$ ipython --no-banner

In [1]: import numpy as np

In [2]: import numpy.linalg as la

In [3]: np.set_printoptions(suppress=True, linewidth=200)

In [4]: M = np.load("dump.npy")

In [5]: M
Out[5]: 
array([[ 0,  0,  5,  3, -3, -5],
       [ 0,  0,  4,  5, -1,  2],
       [ 0,  0,  0,  1,  1,  0],
       [ 0,  0,  0,  0,  1, -3],
       [ 0,  0,  0,  0,  0,  3],
       [ 0,  0,  0,  0,  0,  0]])

In [6]: def softmax(z):
   ...:     e = np.exp(z - z.max(axis=-1, keepdims=True))
   ...:     return e / e.sum(axis=-1, keepdims=True)
   ...: 

In [7]: np.round(softmax(M[1] + 5), 2) + 0
Out[7]: array([0.  , 0.  , 0.26, 0.7 , 0.  , 0.03])

In [8]: np.round(softmax(M).sum(axis=1), 2)
Out[8]: array([1., 1., 1., 1., 1., 1.])

In [9]: att = M @ M.T / np.sqrt(6)

In [10]: np.round(softmax(att)[1] @ M, 2)
Out[10]: array([ 0.,  0.,  4.,  5., -1.,  2.])

In [11]: np.round(la.norm(M, 2), 2)
Out[11]: np.float64(9.43)

In [12]: M[5] @ M[3]
Out[12]: np.int64(0)

In [13]: round(float(la.norm(M) ** 2 / la.norm(M, 2) ** 2), 2)
Out[13]: 1.52

In [14]: np.round(la.norm(M, axis=0), 2)
Out[14]: array([0.  , 0.  , 6.4 , 5.92, 3.46, 6.86])

In [15]: np.round(la.norm(M, 1), 2), round(float(la.norm(M, np.inf)), 2)
Out[15]: (np.float64(13.0), 16.0)

In [16]: round(float(la.norm(M[5], 1)), 2), round(float(la.norm(M[5], np.inf)), 2)
Out[16]: (0.0, 0.0)

In [17]: r = la.matrix_rank(M)

In [18]: r
Out[18]: np.int64(4)

In [19]: null = la.svd(M)[2][r:].T

In [20]: np.round(null @ null.T, 2) + 0
Out[20]: 
array([[1., 0., 0., 0., 0., 0.],
       [0., 1., 0., 0., 0., 0.],
       [0., 0., 0., 0., 0., 0.],
       [0., 0., 0., 0., 0., 0.],
       [0., 0., 0., 0., 0., 0.],
       [0., 0., 0., 0., 0., 0.]])

In [21]: [int(la.matrix_rank(M[:i])) for i in range(1, len(M) + 1)]
Out[21]: [1, 2, 3, 4, 4, 4]

In [22]: [int(la.matrix_rank(M[:, :j + 1])) for j in range(6)]
Out[22]: [0, 0, 1, 2, 3, 4]

In [23]: [int(la.matrix_rank(np.delete(M, i, axis=0))) for i in range(6)]
Out[23]: [4, 4, 4, 4, 4, 4]

In [24]: null.shape
Out[24]: (6, 2)

In [25]: [round(float(x), 2) for x in la.svd(M, compute_uv=False)[:3]]
Out[25]: [9.43, 6.39, 2.27]

In [26]: round(la.norm(M, 2) / la.norm(M), 2)
Out[26]: np.float64(0.81)

In [27]: la.matrix_rank(M, rtol=0.1)
Out[27]: np.int64(3)

In [28]: X = np.load("layer5.npy")

In [29]: X
Out[29]: 
array([[-1., -1.,  3.,  1.],
       [ 3.,  2.,  2.,  2.],
       [-2.,  1.,  1.,  0.],
       [ 0.,  0.,  0., -1.]])

In [30]: P = np.triu(np.array([[1, 7, -8, -1], [-6, -1, 9, 2], [-4, -4, 8, 8], [-1, 4, 3, -8]]), 1) + np.eye(4)

In [31]: A2 = P @ X @ la.inv(P)

In [32]: la.matrix_rank(A2)
Out[32]: np.int64(4)

In [33]: round(float(la.det(A2)), 2)
Out[33]: -28.0

In [34]: P @ X - X @ P
Out[34]: 
array([[ 37.,  13.,   7.,  -8.],
       [-18., -12.,  15., -19.],
       [  0.,  14., -25., -20.],
       [  0.,   0.,   0.,   0.]])

In [35]: A = np.load("test10.npy")

In [36]: A
Out[36]: 
array([[-1.16, 60.56, 59.73, 59.86, 41.38],
       [ 0.83, 60.17, 57.46, 62.95, 39.71],
       [-0.37, 61.06, 58.46, 59.79, 40.68],
       [-1.19, 58.99, 62.37, 59.25, 38.6 ],
       [-1.93, 58.47, 58.28, 59.22, 39.31],
       [-0.42, 59.61, 60.82, 60.1 , 39.74],
       [-1.09, 60.82, 59.27, 60.98, 39.57],
       [ 0.29, 56.97, 58.35, 59.12, 40.12],
       [ 0.84, 59.3 , 59.18, 59.93, 41.44],
       [ 1.04, 58.78, 57.26, 60.89, 40.61],
       [ 0.74, 59.48, 60.41, 60.61, 41.18],
       [-0.57, 58.8 , 60.89, 59.83, 39.79],
       [-0.63, 60.45, 61.13, 61.09, 39.8 ],
       [-0.24, 59.28, 59.74, 61.94, 41.05],
       [ 0.66, 60.  , 61.33, 60.18, 39.44]])

In [37]: W2 = A[[8, 6]].astype(float)

In [38]: for _ in range(6):
    ...:     z = la.norm(A[:, None] - W2, axis=-1).argmin(axis=1)
    ...:     W2 = np.array([A[z == j].mean(axis=0) for j in range(2)])
    ...: 

In [39]: z
Out[39]: array([1, 0, 1, 1, 1, 1, 1, 0, 0, 0, 0, 1, 1, 0, 1])

In [40]: np.round(W2[1] - W2[0], 2)
Out[40]: array([-1.33,  0.87,  1.52, -0.87, -0.87])

In [41]: np.bincount(z)
Out[41]: array([6, 9])

In [42]: W2.round(2)
Out[42]: 
array([[ 0.58, 59.  , 58.73, 60.91, 40.68],
       [-0.74, 59.86, 60.25, 60.03, 39.81]])

In [43]: round(la.norm(W2, 2) / la.norm(W2), 2)
Out[43]: np.float64(1.0)

In [44]: la.matrix_rank(W2, rtol=0.1)
Out[44]: np.int64(1)

In [45]: np.argsort(-la.norm(W2, axis=0).round(6), kind="stable")[:3]
Out[45]: array([3, 2, 1])

In [46]: la.cond(W2) > 100
Out[46]: np.False_

In [47]: round(np.log10(la.cond(A)))
Out[47]: 2

In [48]: W1 = np.array([[1, 1, 4], [0, 0, 4], [0, 0, 5], [1, 5, 4], [1, 0, 3]])

In [49]: beta = np.array([-2, -2, -2])

In [50]: H = np.maximum(A @ W1 + beta, 0)

In [51]: (H > 0).mean(axis=0)
Out[51]: array([1., 1., 1.])

In [52]: (H > 0).astype(int)
Out[52]: 
array([[1, 1, 1],
       [1, 1, 1],
       [1, 1, 1],
       [1, 1, 1],
       [1, 1, 1],
       [1, 1, 1],
       [1, 1, 1],
       [1, 1, 1],
       [1, 1, 1],
       [1, 1, 1],
       [1, 1, 1],
       [1, 1, 1],
       [1, 1, 1],
       [1, 1, 1],
       [1, 1, 1]])

In [53]: W2 = np.array([[1, 5], [4, 3], [5, 5]])

In [54]: W1 @ W2
Out[54]: 
array([[25, 28],
       [20, 20],
       [25, 25],
       [41, 40],
       [16, 20]])

In [55]: A2 = np.c_[A[:, :2] @ np.array([[0, 2], [4, -5]]), np.array([2, 0, 0, -2, 2, -1, -2, 1, -2, 2, 0, -1, 1, 0, -2])]

In [56]: A2.round(2)
Out[56]: 
array([[ 242.24, -305.12,    2.  ],
       [ 240.68, -299.19,    0.  ],
       [ 244.24, -306.04,    0.  ],
       [ 235.96, -297.33,   -2.  ],
       [ 233.88, -296.21,    2.  ],
       [ 238.44, -298.89,   -1.  ],
       [ 243.28, -306.28,   -2.  ],
       [ 227.88, -284.27,    1.  ],
       [ 237.2 , -294.82,   -2.  ],
       [ 235.12, -291.82,    2.  ],
       [ 237.92, -295.92,    0.  ],
       [ 235.2 , -295.14,   -1.  ],
       [ 241.8 , -303.51,    1.  ],
       [ 237.12, -296.88,    0.  ],
       [ 240.  , -298.68,   -2.  ]])

In [57]: la.matrix_rank(np.c_[A, A2])
Out[57]: np.int64(6)

In [58]: np.round(la.norm(A2 - A @ la.lstsq(A, A2)[0], axis=0), 2) + 0
Out[58]: array([0.  , 0.  , 4.13])

In [59]: np.round(la.norm(la.qr(A)[0].T @ A2, axis=0) ** 2 / ((A2 ** 2).sum(axis=0) + 1e-12), 2)
Out[59]: array([1.  , 1.  , 0.47])

In [60]: la.matrix_rank(A2)
Out[60]: np.int64(3)

In [61]: np.round(la.lstsq(A, A2[:, 0])[0], 2) + 0
Out[61]: array([0., 4., 0., 0., 0.])

In [62]: E = np.load("out17.npy")

In [63]: E
Out[63]: 
array([[-5,  0,  0,  0,  0],
       [ 0, -2,  0,  0,  0],
       [ 0,  0,  8,  0,  0],
       [ 0,  0,  0,  7,  0],
       [ 0,  0,  0,  0,  6]])

In [64]: rng = np.random.default_rng(804)

In [65]: z = rng.permutation(5)

In [66]: A2 = E[:, z] * rng.choice([-1, 1], 5)

In [67]: A2
Out[67]: 
array([[ 0,  5,  0,  0,  0],
       [ 0,  0,  0,  2,  0],
       [ 0,  0,  8,  0,  0],
       [ 7,  0,  0,  0,  0],
       [ 0,  0,  0,  0, -6]])

In [68]: Uu, _, vt = la.svd(E.T @ A2)

In [69]: np.round(Uu @ vt, 2) + 0
Out[69]: 
array([[ 0., -1.,  0.,  0.,  0.],
       [ 0.,  0.,  0., -1.,  0.],
       [ 0.,  0.,  1.,  0.,  0.],
       [ 1.,  0.,  0.,  0.,  0.],
       [ 0.,  0.,  0.,  0., -1.]])

In [70]: np.round(la.lstsq(E, A2)[0], 2)
Out[70]: 
array([[ 0., -1.,  0.,  0.,  0.],
       [ 0.,  0.,  0., -1.,  0.],
       [ 0.,  0.,  1.,  0.,  0.],
       [ 1.,  0.,  0.,  0.,  0.],
       [ 0.,  0.,  0.,  0., -1.]])

In [71]: m1 = np.array([[-1, 2, 0, 0], [1, 2, 0, 0], [0, 0, -1, 2], [0, 0, 1, 2]])

In [72]: x = np.array([-1, -2, -3, 2])

In [73]: h = np.maximum(m1 @ x, 0)

In [74]: m1.T @ h
Out[74]: array([ 0,  0, -6, 16])

In [75]: m1 * (h > 1e-9)[:, None]
Out[75]: 
array([[ 0,  0,  0,  0],
       [ 0,  0,  0,  0],
       [ 0,  0, -1,  2],
       [ 0,  0,  1,  2]])

In [76]: np.maximum(m1 @ (3 * x), 0)
Out[76]: array([ 0,  0, 21,  3])

In [77]: np.maximum(m1 @ x, 0) - np.maximum(-m1 @ x, 0)
Out[77]: array([-3, -5,  7,  1])

In [78]: np.flatnonzero(h > 1e-9)
Out[78]: array([2, 3])

In [79]: h
Out[79]: array([0, 0, 7, 1])

In [80]: z = rng.permutation(4)

In [81]: z
Out[81]: array([2, 1, 0, 3])

In [82]: A2 = m1[z][:, z]

In [83]: np.allclose(A2, m1)
Out[83]: False

In [84]: np.trace(A2)
Out[84]: np.int64(2)

In [85]: np.round(la.det(A2), 2), round(float(la.det(m1[z])), 2)
Out[85]: (np.float64(16.0), -16.0)

In [86]: m1.reshape(4, 5)
ValueError: cannot reshape array of size 16 into shape (4,5)


In [87]: m1.reshape(-1, 2)
Out[87]: 
array([[-1,  2],
       [ 0,  0],
       [ 1,  2],
       [ 0,  0],
       [ 0,  0],
       [-1,  2],
       [ 0,  0],
       [ 1,  2]])

In [88]: m1.reshape(2, -1)
Out[88]: 
array([[-1,  2,  0,  0,  1,  2,  0,  0],
       [ 0,  0, -1,  2,  0,  0,  1,  2]])

In [89]: T = m1.reshape(4, 2, -1)

In [90]: np.swapaxes(T, 1, 2)[0]
Out[90]: 
array([[-1,  0],
       [ 2,  0]])

In [91]: x = np.array([2, 3, 3, 2])

In [92]: target = m1 @ x

In [93]: beta, lr = np.zeros(4), 1 / la.norm(m1, 2) ** 2

In [94]: for i in range(30):
    ...:     beta -= lr * m1.T @ (m1 @ beta - target)
    ...:     if i % 10 == 0: print(i, round(la.norm(m1 @ beta - target), 2))
    ...: 
0 3.82
10 0.22
20 0.01

In [95]: beta.round(2)
Out[95]: array([2., 3., 3., 2.])

In [96]: round(la.cond(m1), 2)
Out[96]: np.float64(2.0)

In [97]: np.allclose(m1, m1.T)
Out[97]: False

In [98]: assert m1 == m1.T
ValueError: The truth value of an array with more than one element is ambiguous. Use a.any() or a.all()


In [99]: (m1 - m1.T) / 2
Out[99]: 
array([[ 0. ,  0.5,  0. ,  0. ],
       [-0.5,  0. ,  0. ,  0. ],
       [ 0. ,  0. ,  0. ,  0.5],
       [ 0. ,  0. , -0.5,  0. ]])

In [100]: np.round(np.sort(np.abs(la.eigvals(m1))), 2)
Out[100]: array([1.56, 1.56, 2.56, 2.56])

In [101]: u = np.array([9, 7, 6, 7])

In [102]: W0 = np.outer(rng.normal(size=30), u) + 0.3 * rng.normal(size=(30, 4))

In [103]: W0.round(2)
Out[103]: 
array([[  5.52,   4.26,   3.83,   4.45],
       [ -3.39,  -2.32,  -1.8 ,  -1.61],
       [ 13.81,  10.49,   9.15,  10.71],
       [  9.44,   7.93,   6.11,   7.7 ],
       [-18.22, -14.06, -12.32, -14.12],
       [  9.53,   7.11,   6.35,   7.34],
       [ -3.1 ,  -1.91,  -2.05,  -1.74],
       [ -9.48,  -7.52,  -6.17,  -7.46],
       [ 18.85,  13.74,  12.54,  14.06],
       [ -9.74,  -7.59,  -6.53,  -7.9 ],
       [ -1.74,  -1.74,  -2.06,  -1.68],
       [  2.31,   1.62,   1.43,   1.54],
       [ 17.22,  13.15,  11.7 ,  14.03],
       [  3.89,   2.92,   2.63,   2.61],
       [ -5.39,  -3.64,  -4.  ,  -4.16],
       [ -1.53,  -0.49,  -0.8 ,  -0.58],
       [-12.79,  -9.8 ,  -8.34, -10.11],
       [  1.48,   0.73,   1.14,   0.99],
       [ -0.73,  -0.88,  -0.28,  -1.18],
       [ -5.35,  -5.  ,  -4.13,  -5.13],
       [ 12.25,   9.74,   8.53,   9.77],
       [ -2.95,  -2.41,  -1.72,  -2.46],
       [ -2.21,  -1.78,  -1.23,  -1.87],
       [  1.98,   1.96,   1.23,   1.17],
       [ -3.85,  -2.81,  -2.24,  -2.26],
       [ -8.65,  -6.84,  -5.86,  -7.06],
       [ 23.72,  18.92,  16.12,  18.26],
       [  3.67,   3.01,   2.27,   2.35],
       [  8.32,   6.23,   5.43,   6.57],
       [-10.61,  -8.95,  -7.4 ,  -8.54]])

In [104]: la.matrix_rank(W0, rtol=0.1)
Out[104]: np.int64(1)

In [105]: np.round(np.abs(la.svd(W0)[2][-1]), 2)
Out[105]: array([0.42, 0.17, 0.82, 0.34])

In [106]: la.cond(W0) > 100
Out[106]: np.False_

In [107]: [round(float(x), 2) for x in la.svd(W0, compute_uv=False)[:3]]
Out[107]: [87.22, 2.0, 1.52]

In [108]: round(np.log10(la.cond(W0)))
Out[108]: 2
